% python3 -q
>>> import numpy as np
>>> import numpy.linalg as la
>>> np.set_printoptions(precision=2, suppress=True, linewidth=120, legacy="1.25")
>>> W0 = np.loadtxt("data.csv", delimiter=",")
>>> W0
array([[0., 0., 0., 0., 0., 0., 0., 0., 1., 0.],
       [0., 0., 1., 1., 1., 0., 1., 0., 0., 0.],
       [0., 1., 0., 1., 1., 0., 1., 0., 0., 0.],
       [0., 1., 1., 0., 1., 0., 1., 0., 0., 0.],
       [0., 1., 1., 1., 0., 0., 1., 0., 0., 0.],
       [0., 0., 0., 0., 0., 0., 0., 1., 0., 1.],
       [0., 1., 1., 1., 1., 0., 0., 0., 0., 0.],
       [0., 0., 0., 0., 0., 1., 0., 0., 0., 1.],
       [1., 0., 0., 0., 0., 0., 0., 0., 0., 0.],
       [0., 0., 0., 0., 0., 1., 0., 1., 0., 0.]])
>>> evals, V = la.eigh(W0)
>>> vec = np.array([3, 1, 4, 9, 3, 7, 8, 1, 6, 4])
>>> np.round(V * np.abs(evals) @ V.T, 2) + 0
array([[1.  , 0.  , 0.  , 0.  , 0.  , 0.  , 0.  , 0.  , 0.  , 0.  ],
       [0.  , 1.6 , 0.6 , 0.6 , 0.6 , 0.  , 0.6 , 0.  , 0.  , 0.  ],
       [0.  , 0.6 , 1.6 , 0.6 , 0.6 , 0.  , 0.6 , 0.  , 0.  , 0.  ],
       [0.  , 0.6 , 0.6 , 1.6 , 0.6 , 0.  , 0.6 , 0.  , 0.  , 0.  ],
       [0.  , 0.6 , 0.6 , 0.6 , 1.6 , 0.  , 0.6 , 0.  , 0.  , 0.  ],
       [0.  , 0.  , 0.  , 0.  , 0.  , 1.33, 0.  , 0.33, 0.  , 0.33],
       [0.  , 0.6 , 0.6 , 0.6 , 0.6 , 0.  , 1.6 , 0.  , 0.  , 0.  ],
       [0.  , 0.  , 0.  , 0.  , 0.  , 0.33, 0.  , 1.33, 0.  , 0.33],
       [0.  , 0.  , 0.  , 0.  , 0.  , 0.  , 0.  , 0.  , 1.  , 0.  ],
       [0.  , 0.  , 0.  , 0.  , 0.  , 0.33, 0.  , 0.33, 0.  , 1.33]])
>>> (np.sign(V[:, -1].round(6)) == np.sign(V[0, -1].round(6))).astype(int)
array([1, 0, 0, 0, 0, 1, 0, 1, 1, 1])
>>> round(vec @ W0 @ vec / (vec @ vec), 2), round(float(evals[0]), 2), round(float(evals[-1]), 2)
(2.01, -1.0, 4.0)
>>> np.abs(W0).sum(axis=1).max(), round(np.abs(evals).max(), 2)
(4.0, 4.0)
>>> np.round(V * np.maximum(evals, 0) @ V.T, 2) + 0
array([[0.5 , 0.  , 0.  , 0.  , 0.  , 0.  , 0.  , 0.  , 0.5 , 0.  ],
       [0.  , 0.8 , 0.8 , 0.8 , 0.8 , 0.  , 0.8 , 0.  , 0.  , 0.  ],
       [0.  , 0.8 , 0.8 , 0.8 , 0.8 , 0.  , 0.8 , 0.  , 0.  , 0.  ],
       [0.  , 0.8 , 0.8 , 0.8 , 0.8 , 0.  , 0.8 , 0.  , 0.  , 0.  ],
       [0.  , 0.8 , 0.8 , 0.8 , 0.8 , 0.  , 0.8 , 0.  , 0.  , 0.  ],
       [0.  , 0.  , 0.  , 0.  , 0.  , 0.67, 0.  , 0.67, 0.  , 0.67],
       [0.  , 0.8 , 0.8 , 0.8 , 0.8 , 0.  , 0.8 , 0.  , 0.  , 0.  ],
       [0.  , 0.  , 0.  , 0.  , 0.  , 0.67, 0.  , 0.67, 0.  , 0.67],
       [0.5 , 0.  , 0.  , 0.  , 0.  , 0.  , 0.  , 0.  , 0.5 , 0.  ],
       [0.  , 0.  , 0.  , 0.  , 0.  , 0.67, 0.  , 0.67, 0.  , 0.67]])
